$ ipython --no-banner

In [1]: import numpy as np

In [2]: from numpy import linalg as LA

In [3]: np.set_printoptions(suppress=True, linewidth=200)

In [4]: X = np.loadtxt("m.csv", delimiter=",")

In [5]: X
Out[5]: 
array([[ 10., -11.,   5.,   4., -10.,  -1.,  -1., -14.],
       [ 12., -12.,   8.,   0.,  -9.,  -7.,   0.,  -3.],
       [  9.,  -8.,   3.,  -4.,  -5.,  -9.,   7.,  -8.],
       [ 19.,  -7.,   0.,  11., -12.,   1., -15., -13.],
       [  3.,   2.,  12.,  -5.,  -6.,  -2., -16.,  14.],
       [ 12., -12.,   8.,   0.,  -9.,  -7.,   0.,  -3.],
       [  6.,  -3.,  -2., -16.,  -9.,  -7., -16.,  13.],
       [  1.,   3.,   6.,  -8.,  -5.,  -5., -14.,   6.],
       [  1.,  -3.,   2.,   8.,  -5.,   8.,  -8.,  -6.],
       [ -5.,   6.,   8.,   8.,   4.,   2.,   2.,  -7.],
       [ 12.,   0.,   3.,  18.,  -8.,  13., -24.,   3.],
       [  1.,  -3.,  -1.,   1.,  -3.,  -1.,  -5.,  -3.],
       [  4.,  -7.,   7.,  12.,  -9.,  10., -15.,  -1.],
       [  3.,  -4.,  13.,   9.,   0.,   6.,  -6.,  11.],
       [  1.,  -3.,  10.,  13.,  -1.,  12.,  -7.,   0.],
       [  0.,   6.,   7.,  -9.,  -2.,  -4.,  -9.,   9.],
       [ 11.,   3.,   9.,  15.,   1.,   9., -15.,  15.],
       [  8.,   7.,   4.,  11.,   5.,   7.,  -8.,  10.],
       [ 11.,   3.,   9.,  15.,   1.,   9., -15.,  15.],
       [  7.,  -6.,  16.,   8.,  -5.,  -5.,   2., -10.],
       [  4.,  -2.,  11.,   4.,  -1.,  -7.,   9., -15.],
       [ -1.,  -1.,  15.,  20.,  -5.,  12., -13.,  -8.],
       [  6.,  -9.,  -9.,  -7.,  -7.,  -3.,  -7.,   4.],
       [  4.,  -7.,   4.,   5.,  -7.,   1., -12.,   2.],
       [  1.,  -3.,   2.,   8.,  -5.,   8.,  -8.,  -6.],
       [  1.,   3.,   6.,  -8.,  -5.,  -5., -14.,   6.],
       [ 12.,  -6.,  15.,  -9., -11., -11.,  -9.,   6.],
       [  0.,   6.,   7.,  -9.,  -2.,  -4.,  -9.,   9.],
       [  3.,  19.,  11.,   5.,   3.,   1., -16.,   6.],
       [ -2.,   2.,  13.,  12.,   0.,   4.,  -5.,  -2.],
       [ -1.,  -1.,  23.,  25.,  -1.,  16., -12.,  -2.],
       [  9., -13.,   4.,   2.,  -7.,   3., -13.,  15.],
       [  9., -13.,   4.,   2.,  -7.,   3., -13.,  15.],
       [  3.,  -4.,   5.,   4.,  -4.,   2.,  -7.,   5.],
       [ -4.,   3.,  10.,  16.,  -1.,  10.,  -6., -13.]])

In [6]: # row 5 repeats row 1

In [7]: hat = X @ LA.solve(X.T @ X, X.T)

In [8]: np.round(np.diag(hat), 1)
Out[8]: array([0.3, 0.2, 0.2, 0.5, 0.2, 0.2, 0.2, 0.2, 0.1, 0.1, 0.4, 0.2, 0.2, 0.2, 0.3, 0.2, 0.2, 0.3, 0.2, 0.2, 0.2, 0.2, 0.2, 0.2, 0.1, 0.2, 0.3, 0.2, 0.4, 0.2, 0.3, 0.3, 0.3, 0.1, 0.2])

In [9]: Ac = (X - X.mean(axis=0)) / X.std(axis=0)

In [10]: print(np.argwhere(np.abs(Ac) > 2))
[[ 2  6]
 [ 3  0]
 [ 6  3]
 [10  6]
 [17  4]
 [20  6]
 [22  2]
 [28  1]
 [30  2]
 [30  3]
 [30  5]]

In [11]: np.round(Ac.std(axis=0), 1)
Out[11]: array([1., 1., 1., 1., 1., 1., 1., 1.])

In [12]: c = LA.lstsq(np.delete(Ac, 5, axis=1), Ac[:, 5])[0]

In [13]: round(1 - np.var(Ac[:, 5] - np.delete(Ac, 5, axis=1) @ c), 1)
Out[13]: np.float64(1.0)

In [14]: np.abs(c).argmax()
Out[14]: np.int64(3)

In [15]: w1 = np.array([[-3, 4, 7, 4],
    ...:     [-2, 5, -8, -7],
    ...:     [9, -4, -7, 9],
    ...:     [2, 7, 7, 6],
    ...:     [-1, 9, 9, 6],
    ...:     [0, -9, 9, 5],
    ...:     [-5, -9, -5, -2],
    ...:     [6, 3, -4, -7]])

In [16]: c = np.array([3, -1, 1, 1])

In [17]: act = np.maximum(X @ w1 + c, 0)

In [18]: (act > 0).astype(int)
Out[18]: 
array([[0, 0, 1, 1],
       [1, 0, 0, 1],
       [0, 0, 0, 1],
       [0, 1, 1, 1],
       [1, 1, 0, 0],
       [1, 0, 0, 1],
       [1, 1, 0, 0],
       [1, 1, 0, 0],
       [1, 0, 1, 1],
       [1, 1, 0, 1],
       [1, 1, 1, 1],
       [1, 1, 1, 1],
       [1, 0, 1, 1],
       [1, 1, 1, 1],
       [1, 0, 1, 1],
       [1, 1, 0, 0],
       [1, 1, 1, 1],
       [1, 1, 1, 1],
       [1, 1, 1, 1],
       [1, 0, 0, 1],
       [0, 0, 0, 1],
       [1, 1, 1, 1],
       [0, 1, 1, 0],
       [1, 1, 1, 1],
       [1, 0, 1, 1],
       [1, 1, 0, 0],
       [1, 0, 0, 1],
       [1, 1, 0, 0],
       [1, 1, 0, 1],
       [1, 1, 1, 1],
       [1, 1, 1, 1],
       [1, 1, 1, 1],
       [1, 1, 1, 1],
       [1, 1, 1, 1],
       [1, 0, 1, 1]])

In [19]: act
Out[19]: 
array([[  0.,   0., 114., 222.],
       [ 54.,   0.,   0., 137.],
       [  0.,   0.,   0.,  63.],
       [  0.,  96., 295., 246.],
       [258.,  88.,   0.,   0.],
       [ 54.,   0.,   0., 137.],
       [108.,  69.,   0.,   0.],
       [143.,  82.,   0.,   0.],
       [ 49.,   0., 165., 160.],
       [ 38.,  12.,   0., 138.],
       [176., 197., 343., 228.],
       [  9.,  17.,  47.,  31.],
       [170.,   0., 208., 234.],
       [233.,  35.,  66., 177.],
       [158.,   0., 187., 262.],
       [137.,  64.,   0.,   0.],
       [239., 235., 201., 171.],
       [118., 211., 158.,  97.],
       [239., 235., 201., 171.],
       [ 89.,   0.,   0., 274.],
       [  0.,   0.,   0., 200.],
       [205.,  10., 197., 371.],
       [  0.,   4.,  58.,   0.],
       [130.,  41.,  90., 105.],
       [ 49.,   0., 165., 160.],
       [143.,  82.,   0.,   0.],
       [188.,   0.,   0.,  27.],
       [137.,  64.,   0.,   0.],
       [178., 277.,   0.,  22.],
       [159.,  36.,  33., 212.],
       [314.,  22., 219., 473.],
       [204.,  40., 123.,  70.],
       [204.,  40., 123.,  70.],
       [124.,  23.,  44.,  75.],
       [ 84.,   0., 154., 297.]])

In [20]: cent = np.array([[-7, 4], [2, 0], [8, -9], [-9, -9]])

In [21]: act @ cent
Out[21]: 
array([[-1086., -3024.],
       [-1611., -1017.],
       [ -567.,  -567.],
       [  338., -4869.],
       [-1630.,  1032.],
       [-1611., -1017.],
       [ -618.,   432.],
       [ -837.,   572.],
       [ -463., -2729.],
       [-1484., -1090.],
       [ -146., -4435.],
       [   68.,  -666.],
       [-1632., -3298.],
       [-2626., -1255.],
       [-1968., -3409.],
       [ -831.,   548.],
       [-1134., -2392.],
       [  -13., -1823.],
       [-1134., -2392.],
       [-3089., -2110.],
       [-1800., -1800.],
       [-3178., -4292.],
       [  472.,  -522.],
       [-1053., -1235.],
       [ -463., -2729.],
       [ -837.,   572.],
       [-1559.,   509.],
       [ -831.,   548.],
       [ -890.,   514.],
       [-2685., -1569.],
       [-4659., -4972.],
       [ -994.,  -921.],
       [ -994.,  -921.],
       [-1145.,  -575.],
       [-2029., -3723.]])

In [22]: q, evecs = LA.qr(X[:, :6])[0], LA.qr(X[:, 6:])[0]

In [23]: sigma = LA.svd(q.T @ evecs, compute_uv=False)

In [24]: np.round(np.degrees(np.arccos(sigma.clip(0, 1))), 1)
Out[24]: array([ 9.1, 26. ])

In [25]: round(LA.norm(q @ q.T - evecs @ evecs.T, 2), 1)
Out[25]: np.float64(1.0)

In [26]: Ac = X - X.mean(axis=0)

In [27]: Uu, sigma, Vt = LA.svd(Ac, full_matrices=False)

In [28]: (np.sign(Uu[:, 0]) == np.sign(Uu[0, 0])).astype(int)
Out[28]: array([1, 1, 1, 0, 1, 1, 1, 1, 0, 0, 0, 1, 0, 0, 0, 1, 0, 0, 0, 0, 1, 0, 1, 1, 0, 1, 1, 1, 0, 0, 0, 1, 1, 1, 0])

In [29]: np.abs(Uu[:, 0]).argmax()
Out[29]: np.int64(30)

In [30]: print(round((sigma ** 2).sum() ** 2 / (sigma ** 4).sum(), 1))
3.8

In [31]: np.searchsorted(np.cumsum(sigma ** 2) / (sigma ** 2).sum(), 0.9) + 1
Out[31]: np.int64(4)

In [32]: Y = np.array([[1.6, -1.4],
    ...:     [0.4, 0.3],
    ...:     [0.7, -0.5],
    ...:     [-0.3, 0.5],
    ...:     [-0.3, 0.8],
    ...:     [-0.1, 0.4],
    ...:     [-1.5, 1.1],
    ...:     [-1.7, 1.3],
    ...:     [-1.2, 0.1],
    ...:     [-0.2, 0.9]])

In [33]: cent = np.array([[0.4, -0.5, -0.9, 0.2, -1.7, 0.7, 0.2, 0.9, -1.7, 0.3],
    ...:     [-1.7, -1.1, -1.5, 0.9, 0.9, -0.2, 1.0, 0.4, 1.2, 1.3]])

In [34]: E = Y @ cent

In [35]: E.round(1)
Out[35]: 
array([[ 3. ,  0.7,  0.7, -0.9, -4. ,  1.4, -1.1,  0.9, -4.4, -1.3],
       [-0.3, -0.5, -0.8,  0.4, -0.4,  0.2,  0.4,  0.5, -0.3,  0.5],
       [ 1.1,  0.2,  0.1, -0.3, -1.6,  0.6, -0.4,  0.4, -1.8, -0.4],
       [-1. , -0.4, -0.5,  0.4,  1. , -0.3,  0.4, -0.1,  1.1,  0.6],
       [-1.5, -0.7, -0.9,  0.7,  1.2, -0.4,  0.7,  0.1,  1.5,  1. ],
       [-0.7, -0.4, -0.5,  0.3,  0.5, -0.2,  0.4,  0.1,  0.6,  0.5],
       [-2.5, -0.5, -0.3,  0.7,  3.5, -1.3,  0.8, -0.9,  3.9,  1. ],
       [-2.9, -0.6, -0.4,  0.8,  4.1, -1.4,  1. , -1. ,  4.4,  1.2],
       [-0.6,  0.5,  0.9, -0.2,  2.1, -0.9, -0.1, -1. ,  2.2, -0.2],
       [-1.6, -0.9, -1.2,  0.8,  1.2, -0.3,  0.9,  0.2,  1.4,  1.1]])

In [36]: Y = E / LA.norm(E, axis=1, keepdims=True)

In [37]: gram = Y @ Y.T

In [38]: (np.abs(gram) > 0.9).astype(int)
Out[38]: 
array([[1, 0, 1, 1, 1, 0, 1, 1, 0, 0],
       [0, 1, 0, 0, 0, 0, 0, 0, 0, 0],
       [1, 0, 1, 1, 0, 0, 1, 1, 0, 0],
       [1, 0, 1, 1, 1, 1, 1, 1, 0, 1],
       [1, 0, 0, 1, 1, 1, 0, 0, 0, 1],
       [0, 0, 0, 1, 1, 1, 0, 0, 0, 1],
       [1, 0, 1, 1, 0, 0, 1, 1, 0, 0],
       [1, 0, 1, 1, 0, 0, 1, 1, 0, 0],
       [0, 0, 0, 0, 0, 0, 0, 0, 1, 0],
       [0, 0, 0, 1, 1, 1, 0, 0, 0, 1]])

In [39]: np.round(LA.norm(Y, axis=1), 1)
Out[39]: array([1., 1., 1., 1., 1., 1., 1., 1., 1., 1.])

In [40]: round(float(np.degrees(np.arccos(np.clip(gram[8, 2], -1, 1)))), 1)
Out[40]: 148.2

In [41]: print(round(np.trace(LA.pinv(E) @ E), 1))
2.0

In [42]: np.unique(E.round(6), axis=0).shape
Out[42]: (10, 10)

In [43]: np.allclose(E[:-1].T @ LA.lstsq(E[:-1].T, E[-1])[0], E[-1])
Out[43]: True

In [44]: np.abs(np.diag(LA.qr(E)[1])) > 1e-9
Out[44]: array([ True,  True, False, False, False, False, False, False, False, False])

In [45]: Uu, sigma, Vt = LA.svd(E)

In [46]: np.argmax(sigma[:-1] / (sigma[1:] + 1e-6)) + 1
Out[46]: np.int64(2)

In [47]: Y = Uu[:, :2] @ np.diag(sigma[:2]) @ Vt[:2]

In [48]: np.round(np.abs(E - Y).max(), 1)
Out[48]: np.float64(0.0)

In [49]: np.round(LA.norm(E - Y) / LA.norm(E), 1)
Out[49]: np.float64(0.0)

In [50]: r = LA.matrix_rank(E)

In [51]: r
Out[51]: np.int64(2)

In [52]: ns = LA.svd(E)[2][r:].T

In [53]: ns.shape
Out[53]: (10, 8)

In [54]: np.round(ns @ ns.T, 1) + 0
Out[54]: 
array([[ 0.8, -0.1, -0.2,  0.1,  0.2,  0. ,  0.1,  0. ,  0.2,  0.2],
       [-0.1,  0.9, -0.2,  0.1,  0. ,  0. ,  0.1,  0.1,  0. ,  0.1],
       [-0.2, -0.2,  0.7,  0.1, -0.1,  0.1,  0.2,  0.2, -0.1,  0.2],
       [ 0.1,  0.1,  0.1,  0.9,  0. ,  0. , -0.1, -0.1,  0. , -0.1],
       [ 0.2,  0. , -0.1,  0. ,  0.6,  0.1,  0. ,  0.2, -0.4,  0. ],
       [ 0. ,  0. ,  0.1,  0. ,  0.1,  0.9,  0. , -0.1,  0.1,  0. ],
       [ 0.1,  0.1,  0.2, -0.1,  0. ,  0. ,  0.9, -0.1,  0. , -0.1],
       [ 0. ,  0.1,  0.2, -0.1,  0.2, -0.1, -0.1,  0.9,  0.1, -0.1],
       [ 0.2,  0. , -0.1,  0. , -0.4,  0.1,  0. ,  0.1,  0.6,  0. ],
       [ 0.2,  0.1,  0.2, -0.1,  0. ,  0. , -0.1, -0.1,  0. ,  0.8]])

In [55]: np.allclose(E @ ns, 0)
Out[55]: True

In [56]: [int(LA.matrix_rank(E[:i])) for i in range(1, len(E) + 1)]
Out[56]: [1, 2, 2, 2, 2, 2, 2, 2, 2, 2]
